$ python -q
>>> import numpy as np
>>> np.set_printoptions(precision=3, suppress=True, linewidth=160)
>>> rd = lambda a: np.round(a, 3) + 0
>>> J = np.load("arr.npy")
>>> J
array([[0, 0, 0, 0, 0, 0],
       [0, 3, 0, 0, 0, 0],
       [0, 0, 0, 0, 0, 0],
       [0, 0, 0, 2, 0, 0],
       [0, 0, 0, 0, 2, 0],
       [0, 0, 0, 0, 0, 2]])
>>> U, sigma, VT = np.linalg.svd(J)
>>> evecs = VT[:(sigma > 1e-8).sum()]
>>> rng = np.random.default_rng(368802)
>>> x0 = J[5] + 4 * J[1] + rng.integers(2) * np.eye(6)[5]
>>> x0
array([ 0., 12.,  0.,  0.,  0.,  3.])
>>> np.diag(evecs.T @ evecs)
array([0., 1., 0., 1., 1., 1.])
>>> np.allclose(evecs.T @ evecs @ x0, x0)
True
>>> x0 = np.array([5, -7, -4, 5, -4, -5])
>>> J @ (2 * x0)
array([  0, -42,   0,  20, -16, -20])
>>> (J * x0).sum(axis=1)
array([  0, -21,   0,  10,  -8, -10])
>>> np.einsum("ij,j->i", J, x0)
array([  0, -21,   0,  10,  -8, -10])
>>> np.linalg.norm(J @ x0) <= np.linalg.norm(J, 2) * np.linalg.norm(x0) + 1e-9
np.True_
>>> np.linalg.matrix_rank(J, rtol=0.1)
np.int64(4)
>>> np.linalg.cond(J) > 100
np.True_
>>> vals, evecs = np.linalg.eigh(J)
>>> x0 = np.array([5, 0, 1, 2, 5, 3])
>>> rd(x0 @ J @ x0 / (x0 @ x0)), vals[0], vals[-1]
(np.float64(1.188), np.float64(0.0), np.float64(3.0))
>>> np.abs(J).sum(axis=1).max(), np.abs(vals).max()
(np.int64(3), np.float64(3.0))
>>> evecs * np.abs(vals) @ evecs.T
array([[0., 0., 0., 0., 0., 0.],
       [0., 3., 0., 0., 0., 0.],
       [0., 0., 0., 0., 0., 0.],
       [0., 0., 0., 2., 0., 0.],
       [0., 0., 0., 0., 2., 0.],
       [0., 0., 0., 0., 0., 2.]])
>>> (np.sign(evecs[:, -1].round(6)) == np.sign(evecs[0, -1].round(6))).astype(int)
array([1, 0, 1, 1, 1, 1])
>>> vals, evecs = np.linalg.eigh(J)
>>> (vals > 1e-8).sum(), (vals < -1e-8).sum()
(np.int64(4), np.int64(0))
>>> evecs.T @ J @ evecs
array([[0., 0., 0., 0., 0., 0.],
       [0., 0., 0., 0., 0., 0.],
       [0., 0., 2., 0., 0., 0.],
       [0., 0., 0., 2., 0., 0.],
       [0., 0., 0., 0., 2., 0.],
       [0., 0., 0., 0., 0., 3.]])
>>> rd(np.linalg.eigvalsh(J @ J))
array([0., 0., 4., 4., 4., 9.])
>>> M = np.loadtxt("run18.csv", delimiter=",")
>>> M
array([[-2.,  2.,  1., -3.,  0.,  1.,  3.,  1.,  3.,  1.,  1., -2., -1., -3.,  1., -2.],
       [ 1., -3., -3., -1., -1., -3.,  2.,  3.,  2., -2., -2., -1., -1.,  1., -1.,  3.],
       [ 0., -3.,  1., -3.,  3.,  3., -2., -1.,  1.,  2., -1.,  1.,  2., -3., -1., -3.],
       [-1., -2.,  1.,  3.,  2., -3.,  1.,  3.,  3., -1., -2.,  0., -3., -1., -1., -2.],
       [-2., -3.,  1., -3.,  1.,  1.,  3., -2., -1.,  2., -3.,  2., -1.,  3.,  2., -1.],
       [ 2.,  1.,  1.,  0., -2.,  2., -1.,  0.,  2., -2.,  0.,  0.,  2.,  3., -1.,  1.],
       [ 1., -1.,  3.,  1., -3.,  1., -1., -1.,  0., -3.,  3., -1.,  2.,  2., -1., -2.],
       [ 3.,  1.,  0.,  2.,  2., -2., -3., -3.,  1.,  3., -2., -2., -1., -2.,  2., -3.],
       [-3.,  1.,  2.,  1., -1., -2., -2.,  1., -3., -3.,  0.,  2.,  0.,  0., -2., -1.],
       [ 2.,  2.,  3.,  3.,  2., -2.,  3., -1., -3.,  3.,  2.,  2., -2.,  2., -3.,  3.],
       [ 3., -1., -1.,  0., -3., -3.,  1.,  2., -3.,  0., -1.,  0., -1.,  0.,  2., -1.],
       [ 2.,  1., -3.,  2., -2.,  3.,  0., -2.,  3.,  0., -2., -1., -2., -1., -1., -3.],
       [ 0.,  0.,  2.,  0.,  2., -2.,  3., -2.,  0., -1., -1.,  0.,  1., -2., -3.,  1.],
       [ 2., -2., -2., -1.,  0.,  0.,  1., -2., -3.,  2.,  3., -2.,  0., -1.,  2.,  3.],
       [ 2.,  3.,  1.,  0.,  3.,  1., -1., -1.,  3., -2.,  0.,  2., -1., -1.,  2.,  1.],
       [-3.,  0., -2., -3., -2.,  0.,  2.,  0.,  3., -2.,  0.,  0.,  1.,  2.,  1.,  2.]])
>>> out = np.array([[2, 1, 3],
...     [3, 0, 2],
...     [2, 0, 3],
...     [2, 3, 0],
...     [0, 0, 1],
...     [2, 3, 0],
...     [0, 1, 1],
...     [0, 2, 3],
...     [3, 1, 1],
...     [1, 2, 1],
...     [2, 3, 2],
...     [3, 0, 1],
...     [0, 1, 0],
...     [1, 3, 0],
...     [3, 2, 2],
...     [0, 3, 1]])
>>> np.einsum("ik,kj->ij", M, out)
array([[  6.,  -9.,  11.],
       [-26.,  -2.,  -6.],
       [ -7., -20.,  -8.],
       [ -6., -13.,   2.],
       [ -7.,  -6., -11.],
       [ 17.,  17.,   7.],
       [  8.,   7.,   1.],
       [  9., -17.,   0.],
       [-13., -22., -10.],
       [ 15.,  22.,  24.],
       [-10.,  -7.,   6.],
       [  9.,  -6., -16.],
       [-14., -20.,  -3.],
       [-10.,  16.,   1.],
       [ 35.,   4.,  22.],
       [ -4.,   4., -10.]])
>>> np.einsum("ij->j", M)
array([ 7., -4.,  5., -2.,  1., -5.,  9., -5.,  8., -3., -5.,  0., -5., -1., -2., -4.])
>>> np.linalg.matrix_rank(np.vstack([M, out.T]))
np.int64(16)
